$ ipython --no-banner

In [1]: import numpy as np

In [2]: from numpy import linalg as LA

In [3]: np.set_printoptions(suppress=True, linewidth=140)

In [4]: rnd = lambda a: np.round(a, 2) + 0

In [5]: rng = np.random.default_rng(2582)

In [6]: E = np.array([[4, 4, 2, 1, 1, 5, 1, 4, 1],
   ...:     [5, 0, 4, 5, 5, 2, 1, 1, 2],
   ...:     [3, 3, 5, 4, 5, 5, 4, 1, 5],
   ...:     [5, 3, 4, 1, 3, 2, 5, 1, 4],
   ...:     [4, 2, 5, 4, 0, 0, 4, 1, 5],
   ...:     [4, 4, 1, 4, 0, 5, 5, 1, 5],
   ...:     [1, 4, 4, 3, 3, 0, 5, 3, 5],
   ...:     [5, 1, 4, 0, 4, 1, 2, 5, 3],
   ...:     [2, 5, 3, 2, 4, 2, 2, 0, 2],
   ...:     [0, 0, 3, 2, 3, 4, 4, 4, 1],
   ...:     [2, 1, 4, 4, 3, 1, 4, 0, 4],
   ...:     [5, 1, 1, 3, 2, 2, 1, 0, 4],
   ...:     [1, 4, 3, 3, 3, 2, 4, 3, 4],
   ...:     [3, 1, 0, 3, 3, 1, 2, 1, 5],
   ...:     [4, 5, 3, 0, 5, 5, 4, 3, 5],
   ...:     [4, 1, 3, 0, 5, 2, 4, 3, 1]]) * (rng.random((16, 9)) < 0.3)

In [7]: print(E)
[[0 0 0 1 0 0 0 0 0]
 [5 0 0 0 0 0 0 0 0]
 [3 3 5 0 0 0 0 0 5]
 [0 0 4 0 3 2 0 1 0]
 [0 2 0 0 0 0 0 1 0]
 [0 0 1 0 0 0 0 0 0]
 [0 0 4 0 3 0 0 0 5]
 [0 1 0 0 0 0 0 0 0]
 [0 0 3 0 0 0 0 0 2]
 [0 0 3 0 0 4 0 0 1]
 [0 0 4 0 0 0 4 0 0]
 [0 0 0 0 2 0 0 0 4]
 [1 0 0 0 0 2 4 0 0]
 [3 1 0 0 0 0 0 0 0]
 [4 0 0 0 0 0 4 0 0]
 [4 0 3 0 0 0 4 0 0]]

In [8]: q, V = LA.qr(E[:, :6])[0], LA.qr(E[:, 6:])[0]

In [9]: sigma = LA.svd(q.T @ V, compute_uv=False)

In [10]: print(rnd(np.degrees(np.arccos(sigma.clip(0, 1)))))
[18.05 47.11 72.89]

In [11]: print(rnd(sigma))
[0.95 0.68 0.29]

In [12]: hat = E @ LA.solve(E.T @ E, E.T)

In [13]: print(rnd(LA.eigvalsh(hat)))
[0. 0. 0. 0. 0. 0. 0. 1. 1. 1. 1. 1. 1. 1. 1. 1.]

In [14]: print(np.trace(hat))
9.0

In [15]: x = np.array([0, 1, 2, 0, 2, 0, 0, 0, 2])

In [16]: target = E @ x

In [17]: print(rnd(LA.lstsq(E, target)[0]))
[0. 1. 2. 0. 2. 0. 0. 0. 2.]

In [18]: target = target + 0.02 * rng.normal(size=16)

In [19]: print(rnd(target))
[-0.01 -0.01 23.   14.03  2.02  1.99 24.01  1.    9.97  7.99  7.97 12.02  0.    1.03  0.01  6.01]

In [20]: c, *_ = LA.lstsq(E, target)

In [21]: print(rnd(c))
[ 0.    1.01  1.99 -0.01  2.02  0.    0.   -0.01  2.  ]

In [22]: other = E / LA.norm(E, axis=1, keepdims=True)

In [23]: G = other @ other.T

In [24]: print(np.degrees(np.arccos(np.clip(G[8, 4], -1, 1))))
90.0

In [25]: print(np.argwhere(np.triu(np.abs(G) > 0.95, 1)))
[]

In [26]: print(rnd(G[8]))
[0.   0.   0.84 0.61 0.   0.83 0.86 0.   1.   0.6  0.59 0.5  0.   0.   0.   0.39]

In [27]: print((G - 2 * np.eye(16)).round(6).argmax(axis=1))
[ 1 13  8  5  7  8  8  4  6  3 15  6 14  1 15 14]

In [28]: print(rnd(LA.norm(other, axis=1)))
[1. 1. 1. 1. 1. 1. 1. 1. 1. 1. 1. 1. 1. 1. 1. 1.]

In [29]: u = np.array([5, -2, -4, -3, -3, 3, -3])

In [30]: g = np.array([3, -2, 1, 1, 3, 1, -1, -3])

In [31]: J = u[:, None] + g[None, :]

In [32]: print(J)
[[ 8  3  6  6  8  6  4  2]
 [ 1 -4 -1 -1  1 -1 -3 -5]
 [-1 -6 -3 -3 -1 -3 -5 -7]
 [ 0 -5 -2 -2  0 -2 -4 -6]
 [ 0 -5 -2 -2  0 -2 -4 -6]
 [ 6  1  4  4  6  4  2  0]
 [ 0 -5 -2 -2  0 -2 -4 -6]]

In [33]: other = J[0, 0] * J[1:] - np.outer(J[1:, 0], J[0])

In [34]: print(other)
[[  0 -35 -14 -14   0 -14 -28 -42]
 [  0 -45 -18 -18   0 -18 -36 -54]
 [  0 -40 -16 -16   0 -16 -32 -48]
 [  0 -40 -16 -16   0 -16 -32 -48]
 [  0 -10  -4  -4   0  -4  -8 -12]
 [  0 -40 -16 -16   0 -16 -32 -48]]

In [35]: print(rnd(J[:, 0] / J[0, 0]))
[ 1.    0.12 -0.12  0.    0.    0.75  0.  ]

In [36]: rk = LA.matrix_rank(J)

In [37]: print(rk)
2

In [38]: ns = LA.svd(J)[2][rk:].T

In [39]: print([int(LA.matrix_rank(J[:i])) for i in range(1, len(J) + 1)])
[1, 2, 2, 2, 2, 2, 2]

In [40]: print(np.allclose(J @ ns, 0))
True

In [41]: print(LA.matrix_rank(J.T @ J), LA.matrix_rank(J @ J.T))
2 2

In [42]: print([int(LA.matrix_rank(np.delete(J, i, axis=0))) for i in range(7)])
[2, 2, 2, 2, 2, 2, 2]

In [43]: other = J + rng.integers(-2, 3, (7, 2)) @ rng.integers(-2, 3, (2, 8))

In [44]: print(other)
[[ 9  3  4  4  6  4  5  3]
 [-3  0  3  3  3 -1 -3 -7]
 [-1 -6 -3 -3 -1 -3 -5 -7]
 [ 0 -3 -4 -4 -3 -6 -2 -5]
 [-1 -3 -2 -2 -1 -4 -3 -6]
 [ 8 -3  4  4  8  8  0  0]
 [-3 -1  0  0  0 -4 -3 -7]]

In [45]: print(rnd(LA.svd(other - J, compute_uv=False)))
[11.38  9.88  0.    0.    0.    0.    0.  ]

In [46]: print(np.abs(other - J).sum(axis=1))
[11 20  0 16  7 14 15]

In [47]: print(LA.matrix_rank(other - J, tol=1e-8))
2

In [48]: print(rnd(LA.norm(other, 2) / LA.norm(other)))
0.81

In [49]: print(np.argsort(-LA.norm(other, axis=0).round(6), kind="stable")[:3])
[7 0 5]

In [50]: print(LA.matrix_rank(other, rtol=0.1))
4

In [51]: m1 = np.load("arr.npy")

In [52]: print(m1)
[[ 1  0  0  0  0]
 [ 3  1  0  0  0]
 [-1  0  1  0  0]
 [-3  3  3  1  0]
 [ 3 -1 -2  0  1]]

In [53]: other = m1 / LA.norm(m1, axis=1, keepdims=True)

In [54]: G = other @ other.T

In [55]: print(rnd(np.degrees(np.arccos(np.clip(G[2, 4], -1, 1)))))
155.91

In [56]: print(rnd(G[2]))
[-0.71 -0.67  1.    0.8  -0.91]

In [57]: print((np.abs(G) > 0.9).astype(int))
[[1 1 0 0 0]
 [1 1 0 0 0]
 [0 0 1 0 1]
 [0 0 0 1 0]
 [0 0 1 0 1]]

In [58]: print(rnd(G))
[[ 1.    0.95 -0.71 -0.57  0.77]
 [ 0.95  1.   -0.67 -0.36  0.65]
 [-0.71 -0.67  1.    0.8  -0.91]
 [-0.57 -0.36  0.8   1.   -0.88]
 [ 0.77  0.65 -0.91 -0.88  1.  ]]

In [59]: print((G - 2 * np.eye(5)).round(6).argmax(axis=1))
[1 0 3 2 0]

In [60]: print(rnd(LA.norm(other, axis=1)))
[1. 1. 1. 1. 1.]

In [61]: print(np.trace(m1))
5

In [62]: print((m1 - m1.T) / 2)
[[ 0.  -1.5  0.5  1.5 -1.5]
 [ 1.5  0.   0.  -1.5  0.5]
 [-0.5  0.   0.  -1.5  1. ]
 [-1.5  1.5  1.5  0.   0. ]
 [ 1.5 -0.5 -1.   0.   0. ]]

In [63]: print(rnd(np.abs(LA.eigvals(m1)).max()))
1.0

In [64]: x = np.array([-2, 1, 1, 5, 4])

In [65]: target = m1 @ x

In [66]: print(target)
[-2 -5  3 17 -5]

In [67]: print(rnd(LA.solve(m1.T, m1[3])))
[0. 0. 0. 1. 0.]

In [68]: print(rnd(LA.solve(m1, target + m1[:, 2])))
[-2.  1.  2.  5.  4.]

In [69]: print(rnd(LA.solve(m1, 3 * target)))
[-6.  3.  3. 15. 12.]

In [70]: t = np.radians(72)

In [71]: R = np.eye(5)

In [72]: R[3, 3] = R[0, 0] = np.cos(t)

In [73]: R[3, 0], R[0, 3] = -np.sin(t), np.sin(t)

In [74]: print(rnd(R))
[[ 0.31  0.    0.    0.95  0.  ]
 [ 0.    1.    0.    0.    0.  ]
 [ 0.    0.    1.    0.    0.  ]
 [-0.95  0.    0.    0.31  0.  ]
 [ 0.    0.    0.    0.    1.  ]]

In [75]: other = m1 @ R.T

In [76]: print(np.allclose(m1 @ m1.T, other @ other.T))
True

In [77]: print(rnd(other))
[[ 0.31  0.    0.   -0.95  0.  ]
 [ 0.93  1.    0.   -2.85  0.  ]
 [-0.31  0.    1.    0.95  0.  ]
 [ 0.02  3.    3.    3.16  0.  ]
 [ 0.93 -1.   -2.   -2.85  1.  ]]

In [78]: print(np.poly(m1))
[  1.  -5.  10. -10.   5.  -1.]

In [79]: print(rnd(LA.det(m1.T)))
1.0

In [80]: arr = np.loadtxt("m.csv", delimiter=",")

In [81]: print(rnd(arr))
[[  0.46   3.88  -4.19   7.31  -0.34  -8.52  10.42  11.63   4.77   7.96]
 [ 11.    -3.91   4.92   3.95  -7.24  -8.44  16.98  17.31   1.58  -4.34]
 [ -3.65   6.96  -7.28   7.82   2.74  -6.98   6.31   7.53   5.79  12.07]
 [ 10.37  -3.2    7.16  -0.54  -4.55   0.8    7.47   5.83   0.51  -7.66]
 [ -9.37  11.68  -6.77   0.47  10.96  11.08 -15.1  -17.38   5.04  10.82]
 [ 12.79  -4.92   9.95  -2.47  -5.58   3.11   6.72   4.37  -0.54 -11.49]
 [  9.16  -2.07   8.65  -4.41  -1.68   9.2   -1.58  -4.97  -0.28  -9.93]
 [ -3.3    6.41 -10.15  13.06  -0.08 -17.52  16.93  20.42   7.13  16.29]
 [  0.67   4.28   2.14  -3.11   4.56  11.91  -9.59 -12.88   1.91  -1.24]
 [  7.78  -1.55   2.02   5.17  -5.23  -8.84  15.35  16.04   2.61  -0.42]
 [  4.84   0.98   3.32  -0.35  -0.16   3.87   0.96  -0.9    1.75  -2.56]
 [ -1.64   5.59  -4.2    4.93   2.52  -2.52   3.18   3.25   4.58   7.78]
 [ -1.8    6.03  -0.93  -0.76   5.43   8.81  -8.1  -10.5    3.08   3.  ]
 [-24.24  22.46 -22.05   9.28  18.73   2.96 -16.46 -15.73  10.64  31.69]
 [  8.04  -1.61   3.59   2.83  -4.3   -4.39  11.12  10.8    1.92  -2.67]
 [-10.66  12.18 -12.98   9.44   7.65  -5.81   0.74   2.28   7.75  19.73]
 [ -1.73   5.83  -2.49   1.95   4.05   3.42  -2.74  -3.97   3.79   5.29]
 [  2.4    2.79   1.28   0.31   1.49   4.08  -0.78  -2.49   2.46   0.18]
 [ -8.93  11.49  -4.95  -2.09  11.85  15.86 -19.54 -22.9    4.26   8.21]
 [ -7.61  10.48  -4.23  -1.81  10.65  14.48 -17.36 -20.52   4.05   7.28]
 [ -8.04  10.36  -9.4    6.4    7.    -1.44  -1.92  -1.56   6.36  14.76]
 [ 10.62  -3.35   7.72  -1.19  -4.44   1.94   6.51   4.59   0.27  -8.45]
 [ -1.3    5.68  -0.24  -1.35   5.31   9.67  -8.63 -11.26   2.81   2.05]
 [  2.63   2.63   1.67  -0.08   1.5    4.72  -1.27  -3.13   2.3   -0.37]
 [ -4.69   7.9   -6.32   5.03   4.95  -0.82  -0.42  -0.47   5.26  10.59]
 [  9.98  -3.08   5.     2.66  -5.8   -5.27  13.22  12.93   1.45  -4.55]
 [ -0.59   5.07  -0.57   0.01   4.07   6.53  -5.08  -7.08   3.02   2.59]
 [ -6.69   9.17 -10.29   9.43   4.43  -8.25   5.65   7.4    6.89  16.17]
 [ 15.77  -7.23  11.49  -1.67  -8.38  -0.32  11.98  10.14  -0.97 -13.46]
 [ 13.41  -5.54   8.7    0.34  -7.44  -2.82  12.95  11.85   0.08  -9.61]
 [  5.71   0.64   7.42  -6.26   2.01  15.    -9.47 -13.84  -0.03  -8.45]
 [ -0.91   5.23  -1.67   1.5    3.6    3.79  -2.58  -3.95   3.49   4.16]
 [ -0.96   4.92  -5.47   7.84   0.55  -8.69   9.69  11.06   5.22   9.69]
 [ -6.94   9.57  -8.2    5.63   6.49  -0.6   -2.06  -1.97   5.92  13.12]
 [  8.48  -1.66   6.99  -2.4   -2.11   5.65   1.49  -1.06   0.41  -7.58]
 [ -4.49   7.57  -8.1    8.25   3.22  -7.29   6.09   7.44   6.09  13.19]
 [ -7.83  10.38  -7.33   3.16   8.41   4.83  -7.97  -9.01   5.44  11.77]
 [  3.1    2.34   2.67  -1.24   1.68   6.71  -2.94  -5.28   1.89  -1.79]
 [  2.59   2.49  -0.26   3.11  -0.02  -1.56   4.9    4.41   3.17   2.43]
 [  6.2   -0.19   2.76   2.14  -2.47  -1.88   7.49   6.78   2.13  -1.63]
 [ 15.94  -7.14  13.93  -5.59  -6.61   7.31   4.56   1.04  -2.07 -17.  ]
 [ -4.69   7.77  -7.69   7.33   3.83  -5.37   4.07   5.01   5.89  12.58]
 [  2.58   2.59   0.77   1.37   0.83   1.89   1.49   0.25   2.7    0.93]
 [ -3.45   6.79  -7.38   8.21   2.4   -7.87   7.32   8.71   5.86  12.24]
 [ 14.44  -5.87  14.35  -7.99  -4.23  12.98  -1.98  -6.63  -2.39 -17.74]
 [-10.98  12.48 -12.57   8.39   8.42  -3.53  -1.71  -0.65   7.53  19.1 ]
 [ 16.11  -7.41  12.47  -2.93  -8.04   1.96   9.95   7.58  -1.38 -14.85]
 [  8.89  -2.13   5.61   0.39  -3.81  -0.11   7.44   6.12   1.08  -5.53]
 [ -4.27   7.46  -7.34   7.22   3.55  -5.4    4.36   5.27   5.77  12.11]]

In [82]: # null space of dimension 7

In [83]: Xc = arr - arr.mean(axis=0)

In [84]: Uu, sigma, Vh = LA.svd(Xc, full_matrices=False)

In [85]: print(LA.matrix_rank(Xc))
2

In [86]: print(np.searchsorted(np.cumsum(sigma ** 2) / (sigma ** 2).sum(), 0.9) + 1)
2

In [87]: print(rnd(sigma ** 2 / (sigma ** 2).sum()))
[0.63 0.37 0.   0.   0.   0.   0.   0.   0.   0.  ]

In [88]: print(np.abs(Vh[0]).argmax())
9

In [89]: rk = LA.matrix_rank(arr)

In [90]: print(rk)
3

In [91]: ns = LA.svd(arr)[2][rk:].T

In [92]: print([int(LA.matrix_rank(np.delete(arr, i, axis=0))) for i in range(49)])
[3, 3, 3, 3, 3, 3, 3, 3, 3, 3, 3, 3, 3, 3, 3, 3, 3, 3, 3, 3, 3, 3, 3, 3, 3, 3, 3, 3, 3, 3, 3, 3, 3, 3, 3, 3, 3, 3, 3, 3, 3, 3, 3, 3, 3, 3, 3, 3, 3]

In [93]: print(np.allclose(arr @ ns, 0))
True

In [94]: print(LA.matrix_rank(arr.T @ arr), LA.matrix_rank(arr @ arr.T))
3 3

In [95]: print(rnd(ns @ ns.T))
[[ 0.56 -0.07 -0.27 -0.03  0.06 -0.21 -0.22 -0.09 -0.17  0.19]
 [-0.07  0.68  0.06 -0.15 -0.16 -0.16 -0.03  0.06 -0.27 -0.24]
 [-0.27  0.06  0.78  0.07  0.07 -0.16 -0.06  0.01 -0.01  0.23]
 [-0.03 -0.15  0.07  0.86 -0.05  0.05 -0.14 -0.12 -0.15 -0.18]
 [ 0.06 -0.16  0.07 -0.05  0.88 -0.1   0.09  0.12 -0.1  -0.15]
 [-0.21 -0.16 -0.16  0.05 -0.1   0.6   0.14  0.28 -0.14  0.09]
 [-0.22 -0.03 -0.06 -0.14  0.09  0.14  0.65 -0.34 -0.12 -0.01]
 [-0.09  0.06  0.01 -0.12  0.12  0.28 -0.34  0.61 -0.02 -0.03]
 [-0.17 -0.27 -0.01 -0.15 -0.1  -0.14 -0.12 -0.02  0.75 -0.15]
 [ 0.19 -0.24  0.23 -0.18 -0.15  0.09 -0.01 -0.03 -0.15  0.63]]

In [96]: print([int(LA.matrix_rank(arr[:i])) for i in range(1, len(arr) + 1)])
[1, 2, 3, 3, 3, 3, 3, 3, 3, 3, 3, 3, 3, 3, 3, 3, 3, 3, 3, 3, 3, 3, 3, 3, 3, 3, 3, 3, 3, 3, 3, 3, 3, 3, 3, 3, 3, 3, 3, 3, 3, 3, 3, 3, 3, 3, 3, 3, 3]

In [97]: print(ns.shape)
(10, 7)

In [98]: X = np.load("x.npy")

In [99]: print(X)
[[ 3.05 -3.02 -3.01 -9.01  8.96 -5.98  3.02  9.05  5.97 -0.07  0.03  2.97 -9.1   9.04 -8.99  5.98]
 [ 3.   -3.05 -3.07 -8.93  9.02 -6.06  2.99  9.09  5.97 -0.05  0.    2.91 -8.96  9.03 -9.06  6.  ]
 [-3.08  2.98  3.04  9.05 -9.1   5.99 -3.04 -9.1  -6.02  0.   -0.05 -2.93  9.07 -8.99  8.97 -6.04]
 [ 2.98 -3.04 -3.1  -9.04  8.97 -6.02  3.06  9.07  6.01 -0.04  0.03  2.99 -9.01  9.03 -8.96  6.05]
 [-3.    2.97  2.99  9.02 -9.01  6.04 -2.99 -8.97 -6.02  0.01 -0.01 -3.03  8.95 -8.87  8.96 -6.03]
 [ 1.1  -1.01 -0.93 -2.85  2.9  -2.12  1.02  2.98  2.02  0.06 -0.05  0.98 -3.    3.02 -2.93  2.09]]

In [100]: W1 = np.array([[1, 0],
     ...:     [-1, 0],
     ...:     [-1, 2],
     ...:     [2, -1],
     ...:     [2, -1],
     ...:     [1, 0],
     ...:     [2, -1],
     ...:     [-1, -1],
     ...:     [1, 0],
     ...:     [-2, 2],
     ...:     [-1, 0],
     ...:     [-1, -2],
     ...:     [2, 2],
     ...:     [-1, -1],
     ...:     [-2, -2],
     ...:     [-1, -2]])

In [101]: c = np.array([-8, -2])

In [102]: hid = np.maximum(X @ W1 + c, 0)

In [103]: print((hid > 0).astype(int))
[[0 0]
 [0 0]
 [1 1]
 [0 0]
 [1 1]
 [0 0]]

In [104]: cent = np.array([[2, 1, 3], [1, 3, 2]])

In [105]: print(rnd(hid @ cent))
[[  0.     0.     0.  ]
 [  0.     0.     0.  ]
 [ 51.4  134.2   98.8 ]
 [  0.     0.     0.  ]
 [ 50.86 132.73  97.75]
 [  0.     0.     0.  ]]
